$ ipython --no-banner

In [1]: import numpy as np

In [2]: from numpy import linalg as LA

In [3]: np.set_printoptions(precision=2, suppress=True, linewidth=200)

In [4]: data = np.load("x.npy")

In [5]: data
Out[5]: 
array([[ 1.74, -0.62,  0.91, -0.99],
       [-0.62,  1.56,  1.1 ,  0.81],
       [ 0.91,  1.1 ,  1.98, -0.03],
       [-0.99,  0.81, -0.03,  0.73]])

In [6]: theta = np.radians(120)

In [7]: Rm = np.eye(4)

In [8]: Rm[3, 3] = Rm[2, 2] = np.cos(theta)

In [9]: Rm[3, 2], Rm[2, 3] = -np.sin(theta), np.sin(theta)

In [10]: Rm
Out[10]: 
array([[ 1.  ,  0.  ,  0.  ,  0.  ],
       [ 0.  ,  1.  ,  0.  ,  0.  ],
       [ 0.  ,  0.  , -0.5 ,  0.87],
       [ 0.  ,  0.  , -0.87, -0.5 ]])

In [11]: other = data @ Rm.T

In [12]: other
Out[12]: 
array([[ 1.74, -0.62, -1.31, -0.29],
       [-0.62,  1.56,  0.16, -1.36],
       [ 0.91,  1.1 , -1.02, -1.7 ],
       [-0.99,  0.81,  0.65, -0.34]])

In [13]: np.allclose(data @ data.T, other @ other.T)
Out[13]: True

In [14]: np.abs(other - data).max(axis=0)
Out[14]: array([0.  , 0.  , 2.99, 2.17])

In [15]: np.allclose(LA.norm(data, axis=1), LA.norm(other, axis=1))
Out[15]: True

In [16]: W0 = np.load("out6.npy")

In [17]: W0
Out[17]: 
array([[ 0, -9,  0, -9],
       [ 2, -5,  2, -5],
       [ 0, -9,  0, -9],
       [ 2, -5,  2, -5]])

In [18]: W0.ravel(order="F")
Out[18]: array([ 0,  2,  0,  2, -9, -5, -9, -5,  0,  2,  0,  2, -9, -5, -9, -5])

In [19]: T = W0.reshape(4, 2, -1)

In [20]: np.einsum("ihd,ihd->ih", T, T)
Out[20]: 
array([[81, 81],
       [29, 29],
       [81, 81],
       [29, 29]])

In [21]: T.sum(axis=1)
Out[21]: 
array([[  0, -18],
       [  4, -10],
       [  0, -18],
       [  4, -10]])

In [22]: T.shape
Out[22]: (4, 2, 2)

In [23]: T.transpose(1, 0, 2)
Out[23]: 
array([[[ 0, -9],
        [ 2, -5],
        [ 0, -9],
        [ 2, -5]],

       [[ 0, -9],
        [ 2, -5],
        [ 0, -9],
        [ 2, -5]]])

In [24]: np.einsum("ihd,jhd->hij", T, T).shape
Out[24]: (2, 4, 4)

In [25]: G = W0.T @ W0

In [26]: np.round(LA.eigvalsh(G)[::-1], 2) + 0
Out[26]: array([427.88,  12.12,   0.  ,   0.  ])

In [27]: np.trace(G), (W0 ** 2).sum()
Out[27]: (np.int64(440), np.int64(440))

In [28]: np.allclose(G, G.T)
Out[28]: True

In [29]: print((W0 @ W0.T).shape)
(4, 4)

In [30]: Uu, sigma, Vt = LA.svd(W0)

In [31]: np.argmax(sigma[:-1] / (sigma[1:] + 1e-6)) + 1
Out[31]: np.int64(2)

In [32]: other = Uu[:, :2] @ np.diag(sigma[:2]) @ Vt[:2]

In [33]: print(other.round(2) + 0)
[[ 0. -9.  0. -9.]
 [ 2. -5.  2. -5.]
 [ 0. -9.  0. -9.]
 [ 2. -5.  2. -5.]]

In [34]: round(float(np.abs(W0 - other).max()), 2)
Out[34]: 0.0

In [35]: LA.matrix_rank(W0, rtol=0.05)
Out[35]: np.int64(2)

In [36]: LA.matrix_rank(other)
Out[36]: np.int64(2)

In [37]: J = np.array([[6.0, 4.0, 0.0, 2.0, 6.0, 2.0, 4.0, 4.0],
    ...:     [4.0, 6.0, 0.0, 2.0, 6.0, 2.0, 4.0, 4.0],
    ...:     [0.0, 0.0, 2.0, 0.0, 0.0, 0.0, 0.0, 0.0],
    ...:     [2.0, 2.0, 0.0, 3.0, 3.0, 1.0, 2.0, 2.0],
    ...:     [6.0, 6.0, 0.0, 3.0, 11.0, 3.0, 6.0, 6.0],
    ...:     [2.0, 2.0, 0.0, 1.0, 3.0, 3.0, 2.0, 2.0],
    ...:     [4.0, 4.0, 0.0, 2.0, 6.0, 2.0, 6.0, 4.0],
    ...:     [4.0, 4.0, 0.0, 2.0, 6.0, 2.0, 4.0, 6.0]])

In [38]: J
Out[38]: 
array([[ 6.,  4.,  0.,  2.,  6.,  2.,  4.,  4.],
       [ 4.,  6.,  0.,  2.,  6.,  2.,  4.,  4.],
       [ 0.,  0.,  2.,  0.,  0.,  0.,  0.,  0.],
       [ 2.,  2.,  0.,  3.,  3.,  1.,  2.,  2.],
       [ 6.,  6.,  0.,  3., 11.,  3.,  6.,  6.],
       [ 2.,  2.,  0.,  1.,  3.,  3.,  2.,  2.],
       [ 4.,  4.,  0.,  2.,  6.,  2.,  6.,  4.],
       [ 4.,  4.,  0.,  2.,  6.,  2.,  4.,  6.]])

In [39]: rng = np.random.default_rng(6810)

In [40]: lab = rng.permutation(4)

In [41]: lab
Out[41]: array([0, 2, 3, 1])

In [42]: other = W0[lab][:, lab]

In [43]: np.diag(other)
Out[43]: array([ 0,  0, -5, -5])

In [44]: print((J + J.T) / 2)
[[ 6.  4.  0.  2.  6.  2.  4.  4.]
 [ 4.  6.  0.  2.  6.  2.  4.  4.]
 [ 0.  0.  2.  0.  0.  0.  0.  0.]
 [ 2.  2.  0.  3.  3.  1.  2.  2.]
 [ 6.  6.  0.  3. 11.  3.  6.  6.]
 [ 2.  2.  0.  1.  3.  3.  2.  2.]
 [ 4.  4.  0.  2.  6.  2.  6.  4.]
 [ 4.  4.  0.  2.  6.  2.  4.  6.]]

In [45]: J.inv()
AttributeError: 'numpy.ndarray' object has no attribute 'inv'


In [46]: LA.matrix_power(J, 3)
Out[46]: 
array([[3620., 3612.,    0., 1806., 5418., 1806., 3612., 3612.],
       [3612., 3620.,    0., 1806., 5418., 1806., 3612., 3612.],
       [   0.,    0.,    8.,    0.,    0.,    0.,    0.,    0.],
       [1806., 1806.,    0.,  911., 2709.,  903., 1806., 1806.],
       [5418., 5418.,    0., 2709., 8135., 2709., 5418., 5418.],
       [1806., 1806.,    0.,  903., 2709.,  911., 1806., 1806.],
       [3612., 3612.,    0., 1806., 5418., 1806., 3620., 3612.],
       [3612., 3612.,    0., 1806., 5418., 1806., 3612., 3620.]])

In [47]: J @ J
Out[47]: 
array([[128., 124.,   0.,  62., 186.,  62., 124., 124.],
       [124., 128.,   0.,  62., 186.,  62., 124., 124.],
       [  0.,   0.,   4.,   0.,   0.,   0.,   0.,   0.],
       [ 62.,  62.,   0.,  35.,  93.,  31.,  62.,  62.],
       [186., 186.,   0.,  93., 283.,  93., 186., 186.],
       [ 62.,  62.,   0.,  31.,  93.,  35.,  62.,  62.],
       [124., 124.,   0.,  62., 186.,  62., 128., 124.],
       [124., 124.,   0.,  62., 186.,  62., 124., 128.]])

In [48]: Uu, sigma, Vt = LA.svd(J)

In [49]: sigma
Out[49]: array([29.,  2.,  2.,  2.,  2.,  2.,  2.,  2.])

In [50]: np.argmax(sigma[:-1] / (sigma[1:] + 1e-6)) + 1
Out[50]: np.int64(1)

In [51]: other = Uu[:, :1] @ np.diag(sigma[:1]) @ Vt[:1]

In [52]: LA.matrix_rank(other)
Out[52]: np.int64(1)

In [53]: np.round(LA.norm(J - other, 2), 2), round(sigma[1], 2)
Out[53]: (np.float64(2.0), np.float64(2.0))

In [54]: LA.matrix_rank(J, rtol=0.05)
Out[54]: np.int64(8)

In [55]: q, evecs = LA.qr(J[:, :2])[0], LA.qr(J[:, 2:])[0]

In [56]: sigma = LA.svd(q.T @ evecs, compute_uv=False)

In [57]: print((sigma > 0.9).sum())
1

In [58]: np.degrees(np.arccos(sigma.clip(0, 1)))
Out[58]: array([ 8.63, 90.  ])

In [59]: sigma.round(2) + 0
Out[59]: array([0.99, 0.  ])

In [60]: M = np.loadtxt("block13.csv", delimiter=",")

In [61]: M
Out[61]: 
array([[  8.1 ,  -2.71,   2.51,   2.08],
       [-10.91,   5.76,  -8.  ,  -3.58],
       [ -3.21,  -4.05,  11.39,   5.77],
       [ -6.09,  -0.07,   3.88,   3.11],
       [ 10.1 ,  -3.91,   3.66,   3.17],
       [ -4.94,   6.09, -11.5 ,  -3.85],
       [ -6.09,   6.26, -11.58,  -9.82],
       [  4.26,  -0.57,  -1.75, -10.24],
       [  5.15,  -0.92,  -1.11,  -8.9 ],
       [ -3.23,   0.71,   0.21,   5.95]])

In [62]: P = M @ LA.solve(M.T @ M, M.T)

In [63]: np.round(np.trace(P), 2)
Out[63]: np.float64(4.0)

In [64]: P @ M[:, 2]
Out[64]: array([  2.51,  -8.  ,  11.39,   3.88,   3.66, -11.5 , -11.58,  -1.75,  -1.11,   0.21])

In [65]: cent = M[[5, 4]].astype(float)

In [66]: for _ in range(5):
    ...:     lab = LA.norm(M[:, None] - cent, axis=-1).argmin(axis=1)
    ...:     cent = np.array([M[lab == j].mean(axis=0) for j in range(2)])
    ...: 

In [67]: lab
Out[67]: array([1, 0, 1, 1, 1, 0, 0, 1, 1, 1])

In [68]: np.bincount(lab)
Out[68]: array([3, 7])

In [69]: print(cent)
[[ -7.31   6.04 -10.36  -5.75]
 [  2.15  -1.65   2.68   0.13]]

In [70]: np.abs(cent[1] - cent[0]).argmax()
Out[70]: np.int64(2)

In [71]: print(cent[1] - cent[0])
[ 9.47 -7.68 13.04  5.88]

In [72]: K = np.load("sample3.npy")

In [73]: K
Out[73]: 
array([[ 0.22,  0.2 ,  1.7 ],
       [-1.9 , -0.9 ,  0.2 ],
       [-0.19, -0.2 , -1.5 ],
       [ 3.08,  1.3 , -1.  ],
       [-2.78, -1.1 , -1.3 ],
       [-1.45, -0.9 , -0.4 ],
       [-0.81, -0.3 , -0.4 ],
       [ 3.  ,  1.4 , -0.3 ],
       [ 2.42,  1.1 ,  1.7 ],
       [-0.2 ,  0.  , -0.1 ],
       [ 0.51,  0.4 ,  0.5 ],
       [ 1.14,  0.6 , -1.6 ],
       [-1.48, -0.9 ,  1.2 ],
       [ 1.46,  0.9 ,  1.  ],
       [-0.64, -0.2 ,  1.2 ],
       [ 0.31,  0.2 ,  1.2 ],
       [ 0.42,  0.1 , -1.4 ],
       [ 0.88,  0.4 ,  1.8 ],
       [ 1.1 ,  0.5 ,  0.7 ],
       [-2.89, -1.2 , -0.6 ],
       [ 1.27,  0.6 , -0.9 ],
       [ 1.29,  0.7 , -1.6 ],
       [ 1.07,  0.5 ,  0.5 ]])

In [74]: Uu, sigma, Vt = LA.svd(K)

In [75]: sigma
Out[75]: array([8.54, 5.35, 0.51])

In [76]: other = Uu[:, :2] @ np.diag(sigma[:2]) @ Vt[:2]

In [77]: round(np.abs(K - other).max(), 2)
Out[77]: np.float64(0.19)

In [78]: LA.matrix_rank(K, rtol=0.05)
Out[78]: np.int64(3)
